% python3 -q
>>> import numpy as np
>>> np.set_printoptions(suppress=True, linewidth=200)
>>> def tidy(a):
...     return np.round(a, 1) + 0
... 
>>> Y = np.array([[1, 3], [1, -2]])
>>> cent = np.array([[-1, -2], [2, -1]])
>>> X = np.kron(Y, cent)
>>> X
array([[-1, -2, -3, -6],
       [ 2, -1,  6, -3],
       [-1, -2,  2,  4],
       [ 2, -1, -4,  2]])
>>> f, v = X[1], X[0]
>>> f @ f
np.int64(50)
>>> f @ v
np.int64(0)
>>> p = (f @ v) / (f @ f) * f
>>> np.outer(f, v)
array([[ -2,  -4,  -6, -12],
       [  1,   2,   3,   6],
       [ -6, -12, -18, -36],
       [  3,   6,   9,  18]])
>>> v - p
array([-1., -2., -3., -6.])
>>> np.linalg.matrix_rank(np.outer(f, v))
np.int64(1)
>>> (v - p) @ f
np.float64(0.0)
>>> np.linalg.norm(X, axis=1).argmax()
np.int64(0)
>>> tidy(np.linalg.norm(X[0] - X[2]))
np.float64(11.2)
>>> tidy(np.linalg.norm(X[0], 1)), tidy(np.linalg.norm(X[0], np.inf))
(np.float64(12.0), np.float64(6.0))
>>> tidy(np.linalg.norm(X, "nuc"))
np.float64(22.4)
>>> tidy(np.linalg.norm(X, axis=1))
array([7.1, 7.1, 5. , 5. ])
>>> m1 = np.vander(np.arange(2) - 1, 2, increasing=True)
>>> m1
array([[ 1, -1],
       [ 1,  0]])
>>> rng = np.random.default_rng(83859)
>>> lab = rng.permutation(2)
>>> lab
array([0, 1])
>>> Y = m1[lab][:, lab]
>>> np.trace(Y)
np.int64(1)
>>> tidy(np.linalg.det(Y)), tidy(np.linalg.det(m1[lab]))
(np.float64(1.0), np.float64(1.0))
>>> np.unravel_index(np.abs(m1).argmax(), m1.shape)
(np.int64(0), np.int64(0))
>>> m1.mean(axis=0)
array([ 1. , -0.5])
>>> m1 - m1[0]
array([[0, 0],
       [0, 1]])
>>> np.count_nonzero(m1)
np.int64(3)
>>> tidy(np.linalg.svd(m1, compute_uv=False))
array([1.6, 0.6])
>>> np.zeros(2, 2)
Traceback (most recent call last):
  File "<python-input-33>", line 1, in <module>
    np.zeros(2, 2)
    ~~~~~~~~^^^^^^
TypeError: Cannot interpret '2' as a data type
>>> m1.sum(axis=0)
array([ 2, -1])
>>> np.linalg.matrix_rank(m1)
np.int64(2)
>>> f = np.array([1, 1])
>>> np.polyval(f, m1[1])
array([2, 1])
>>> q, vecs = np.linalg.qr(m1[:, :1])[0], np.linalg.qr(m1[:, 1:])[0]
>>> s = np.linalg.svd(q.T @ vecs, compute_uv=False)
>>> tidy(np.linalg.norm(q @ q.T - vecs @ vecs.T, 2))
np.float64(0.7)
>>> tidy(s)
array([0.7])
>>> (s > 0.9).sum()
np.int64(0)
>>> mat = np.loadtxt("m.csv", delimiter=",")
>>> tidy(mat)
array([[-0.5,  0.2,  0.9, -1.7],
       [ 1.7, -0.5,  1. ,  0. ],
       [-0.7, -1.8,  0.3,  0.1],
       [-0.7,  0.6,  1.5,  1. ]])
>>> x = np.array([4, 6, 6, 9])
>>> h = np.maximum(mat @ x, 0)
>>> tidy(mat * (h > 1e-9)[:, None])
array([[ 0. ,  0. ,  0. ,  0. ],
       [ 1.7, -0.5,  1. ,  0. ],
       [ 0. ,  0. ,  0. ,  0. ],
       [-0.7,  0.6,  1.5,  1. ]])
>>> tidy(h)
array([ 0. ,  9.7,  0. , 18.4])
>>> np.flatnonzero(h > 1e-9)
array([1, 3])
>>> tidy(np.tanh(mat @ x))
array([-1.,  1., -1.,  1.])
>>> tidy(mat.T @ h)
array([ 2.9,  5.9, 36.8, 18.3])
